$ python -q
>>> import numpy as np
>>> import numpy.linalg as la
>>> np.set_printoptions(precision=3, suppress=True, linewidth=100, sign=" ")
>>> K = np.loadtxt("case4.csv", delimiter=",")
>>> K
array([[ 0.083, -0.138,  0.193, -0.138,  0.028],
       [-0.138,  0.229, -0.321,  0.229, -0.046],
       [ 0.193, -0.321,  0.45 , -0.321,  0.064],
       [-0.138,  0.229, -0.321,  0.229, -0.046],
       [ 0.028, -0.046,  0.064, -0.046,  0.009]])
>>> other = K / np.sqrt((K ** 2).mean(axis=1, keepdims=True))
>>> la.matrix_rank(other) == la.matrix_rank(K)
np.True_
>>> E = np.load("dump.npy")
>>> E
array([[ -1.939,  -1.413,   9.106,  -7.98 ],
       [-28.083,   4.716,  -4.351,  27.387],
       [ 31.52 , -13.508, -17.743,  29.624],
       [ -1.826,  -2.148,   7.379,  -8.887],
       [-26.84 ,   7.07 ,  -4.358,  26.765],
       [ 31.11 , -13.061, -17.852,  28.308],
       [ -1.633,  -2.972,   8.518,  -8.087],
       [ -2.013,  -2.058,   7.989,  -9.011],
       [ -0.81 ,  -2.565,   7.228,  -9.134],
       [ 31.045, -13.344, -17.157,  26.865],
       [ 32.979, -14.397, -18.964,  29.096],
       [-28.535,   5.221,  -3.112,  25.634],
       [ -1.085,  -1.987,   7.881,  -9.579],
       [-29.244,   6.542,  -2.778,  25.823],
       [-28.258,   8.71 ,  -6.4  ,  27.891],
       [-27.188,   6.217,  -3.363,  24.718],
       [ 32.022, -12.504, -19.117,  28.719],
       [-29.081,   6.652,  -4.139,  25.449],
       [ 32.51 , -13.967, -18.341,  27.985],
       [-26.783,   6.998,  -3.915,  27.224],
       [ -3.124,  -1.207,   8.662,  -9.365],
       [ -2.41 ,  -3.108,   8.467, -10.385],
       [ -1.305,  -1.84 ,   6.908,  -7.641],
       [ 32.076, -12.598, -18.623,  26.918]])
>>> lab = E[:, 0] > np.median(E[:, 0])
>>> u = E[lab].mean(axis=0) - E[~lab].mean(axis=0)
>>> np.argsort(-np.abs(u).round(6), kind="stable")
array([ 0,  1,  2,  3])
>>> Xs = (E - E.mean(axis=0)) / E.std(axis=0)
>>> np.argwhere(np.abs(Xs) > 2)
array([], shape=(0, 2), dtype=int64)
>>> Xs.std(axis=0)
array([ 1.,  1.,  1.,  1.])
>>> c = la.lstsq(np.delete(Xs, 3, axis=1), Xs[:, 3])[0]
>>> round(float(1 - np.var(Xs[:, 3] - np.delete(Xs, 3, axis=1) @ c)), 3)
0.994
>>> c
array([-0.826, -0.241, -1.196])
>>> Xs = E - E.mean(axis=0)
>>> evecs = la.svd(Xs)[2][:2]
>>> other = Xs - Xs @ evecs.T @ evecs
>>> np.round(np.cov(Xs @ evecs.T, rowvar=False), 3) + 0
array([[ 707.104,    0.   ],
       [   0.   ,  379.819]])
>>> other.std(axis=0)
array([ 0.232,  0.776,  0.561,  0.285])
>>> round(float(la.norm(other) / la.norm(Xs)), 3)
0.032
>>> np.diag(evecs.T @ evecs)
array([ 0.87 ,  0.096,  0.232,  0.802])
>>> X = np.load("run8.npy")
>>> X
array([[ 0.667,  0.   ,  0.   ,  0.333,  0.   ,  0.   ,  0.   ],
       [ 0.25 ,  0.25 ,  0.   ,  0.25 ,  0.   ,  0.   ,  0.25 ],
       [ 0.   ,  0.   ,  0.333,  0.   ,  0.333,  0.   ,  0.333],
       [ 0.   ,  0.   ,  0.   ,  0.333,  0.333,  0.333,  0.   ],
       [ 0.   ,  0.   ,  0.   ,  0.   ,  0.5  ,  0.5  ,  0.   ],
       [ 0.   ,  0.   ,  0.   ,  0.333,  0.333,  0.333,  0.   ],
       [ 0.   ,  0.   ,  0.   ,  0.   ,  0.5  ,  0.   ,  0.5  ]])
>>> la.cond(X) > 100
np.True_
>>> [round(float(x), 3) for x in la.svd(X, compute_uv=False)[:3]]
[1.18, 0.832, 0.703]
>>> U, sv, vt = la.svd(X, full_matrices=False)
>>> np.abs(U[:, 0]).round(6).argmax()
np.int64(4)
>>> sv.round(3) + 0
array([ 1.18 ,  0.832,  0.703,  0.326,  0.275,  0.211,  0.   ])
>>> np.round(U.T @ X @ vt.T, 3) + 0
array([[ 1.18 ,  0.   ,  0.   ,  0.   ,  0.   ,  0.   ,  0.   ],
       [ 0.   ,  0.832,  0.   ,  0.   ,  0.   ,  0.   ,  0.   ],
       [ 0.   ,  0.   ,  0.703,  0.   ,  0.   ,  0.   ,  0.   ],
       [ 0.   ,  0.   ,  0.   ,  0.326,  0.   ,  0.   ,  0.   ],
       [ 0.   ,  0.   ,  0.   ,  0.   ,  0.275,  0.   ,  0.   ],
       [ 0.   ,  0.   ,  0.   ,  0.   ,  0.   ,  0.211,  0.   ],
       [ 0.   ,  0.   ,  0.   ,  0.   ,  0.   ,  0.   ,  0.   ]])
>>> np.abs(np.diag(la.qr(X)[1])) > 1e-9
array([ True,  True,  True,  True,  True,  True, False])
>>> np.allclose(X[:-1].T @ la.lstsq(X[:-1].T, X[-1])[0], X[-1])
False
>>> np.unique(X.round(6), axis=0).shape
(6, 7)
>>> round(la.det(X), 3)
np.float64(0.0)
>>> round(np.trace(X), 3)
np.float64(2.917)
>>> U, sv, vt = la.svd(X)
>>> sv.round(3) + 0
array([ 1.18 ,  0.832,  0.703,  0.326,  0.275,  0.211,  0.   ])
>>> np.argmax(sv[:-1] / (sv[1:] + 1e-6)) + 1
np.int64(6)
>>> other = U[:, :6] @ np.diag(sv[:6]) @ vt[:6]
>>> round(np.abs(X - other).max(), 3)
np.float64(0.0)
>>> la.matrix_rank(other)
np.int64(6)
>>> la.matrix_rank(X, rtol=0.05)
np.int64(6)
>>> F = np.load("x.npy")
>>> F
array([[  3.056,   0.529,  -1.737,  -3.613,  -8.346,   5.738,  -6.533, -12.082,  10.564],
       [  0.871,  -2.363,  -1.174,  -1.878,  -3.857,   3.884,  -3.939,  -2.411,   4.532],
       [ -0.244,  -1.376,   0.353,  -0.424,  -2.333,   3.035,  -3.803,  -0.196,   1.648],
       [ -1.196,   0.279,  -1.258,  -0.563,  -3.789,   0.766,  -3.131,  -5.098,   5.644],
       [  5.419,  -0.755,  -1.809,  -4.529,  -6.128,   5.889,  -3.626,  -9.163,   7.762],
       [ -0.796,   1.349,  -0.327,  -0.343,  -3.783,   1.528,  -3.697,  -5.799,   4.94 ],
       [ -0.389,   1.91 ,  -2.219,  -1.112,  -5.072,   0.245,  -2.9  ,  -9.322,   8.23 ],
       [ -2.467,   2.605,  -1.223,   0.706,  -2.165,  -2.478,  -0.88 ,  -5.894,   4.67 ],
       [  5.126,  -0.933,  -2.97 ,  -5.212,  -8.363,   6.367,  -5.299, -12.38 ,  11.307],
       [ -2.452,   1.329,   0.215,   0.935,  -2.148,   0.004,  -2.907,  -2.925,   2.764],
       [  3.489,  -0.853,  -2.423,  -3.781,  -6.861,   4.806,  -4.555,  -9.526,   9.121],
       [  1.125,  -0.503,  -1.182,  -1.871,  -4.438,   2.978,  -3.593,  -5.53 ,   5.688],
       [  3.537,   1.038,  -2.399,  -3.733,  -7.299,   4.041,  -4.145, -12.674,  10.542],
       [  0.96 ,   2.997,  -0.403,  -1.604,  -6.509,   3.027,  -5.404, -11.378,   8.264]])
>>> other = np.c_[F[:, :5] @ np.array([[3, 2, 2, -3, -1],
...     [2, -3, -1, 1, 3],
...     [3, 0, 2, 0, 1],
...     [2, 0, 0, -2, -1],
...     [1, 0, -2, -1, 1]]), np.array([2, 0, 2, -2, -2, -2, -2, 1, 2, -1, -1, -1, -1, 1])]
>>> other
array([[-10.557,   4.525,  18.801,   6.933,  -7.939,   2.   ],
       [-13.248,   8.831,   9.471,   2.637, -11.113,   0.   ],
       [ -5.606,   3.64 ,   6.26 ,   2.537,  -5.44 ,   2.   ],
       [-11.719,  -3.229,   2.391,   8.782,  -2.451,  -2.   ],
       [ -5.866,  13.103,  20.231,  -1.826, -11.092,  -2.   ],
       [ -5.14 ,  -5.639,   3.971,   8.206,   1.076,  -2.   ],
       [-11.3  ,  -6.508,   3.018,  10.373,  -0.06 ,  -2.   ],
       [ -6.613, -12.749,  -5.655,  10.759,   6.188,   1.   ],
       [-14.185,  13.051,  21.971,   2.476, -14.046,   2.   ],
       [ -4.331,  -8.891,  -1.507,   8.963,   3.571,  -1.   ],
       [-12.931,   9.537,  16.707,   3.103, -11.551,  -1.   ],
       [ -9.357,   3.759,   9.265,   4.302,  -6.383,  -1.   ],
       [ -9.275,   3.96 ,  15.836,   5.192,  -6.388,  -1.   ],
       [ -2.052,  -7.071,  11.135,   9.834,   2.723,   1.   ]])
>>> np.round(la.lstsq(F, other[:, 0])[0], 3) + 0
array([ 3.,  2.,  3.,  2.,  1.,  0.,  0.,  0.,  0.])
>>> la.norm(la.qr(F)[0].T @ other, axis=0) ** 2 / ((other ** 2).sum(axis=0) + 1e-12)
array([ 1.  ,  1.  ,  1.  ,  1.  ,  1.  ,  0.71])
>>> la.matrix_rank(other)
np.int64(6)
>>> U, sv, vt = la.svd(F)
>>> np.argmax(sv[:-1] / (sv[1:] + 1e-6)) + 1
np.int64(4)
>>> other = U[:, :4] @ np.diag(sv[:4]) @ vt[:4]
>>> np.round(la.norm(F - other) / la.norm(F), 3)
np.float64(0.007)
>>> round(la.norm(F - other, 2), 3), np.round(sv[4], 3)
(np.float64(0.273), np.float64(0.273))
>>> np.abs(la.svd(F)[2][-1])
array([ 0.301,  0.159,  0.139,  0.132,  0.591,  0.24 ,  0.421,  0.216,  0.466])
>>> [round(float(x), 3) for x in la.svd(F, compute_uv=False)[:3]]
[51.914, 11.864, 7.045]
>>> la.cond(F) > 100
np.True_
>>> round(la.norm(F, 2) / la.norm(F), 3)
np.float64(0.964)
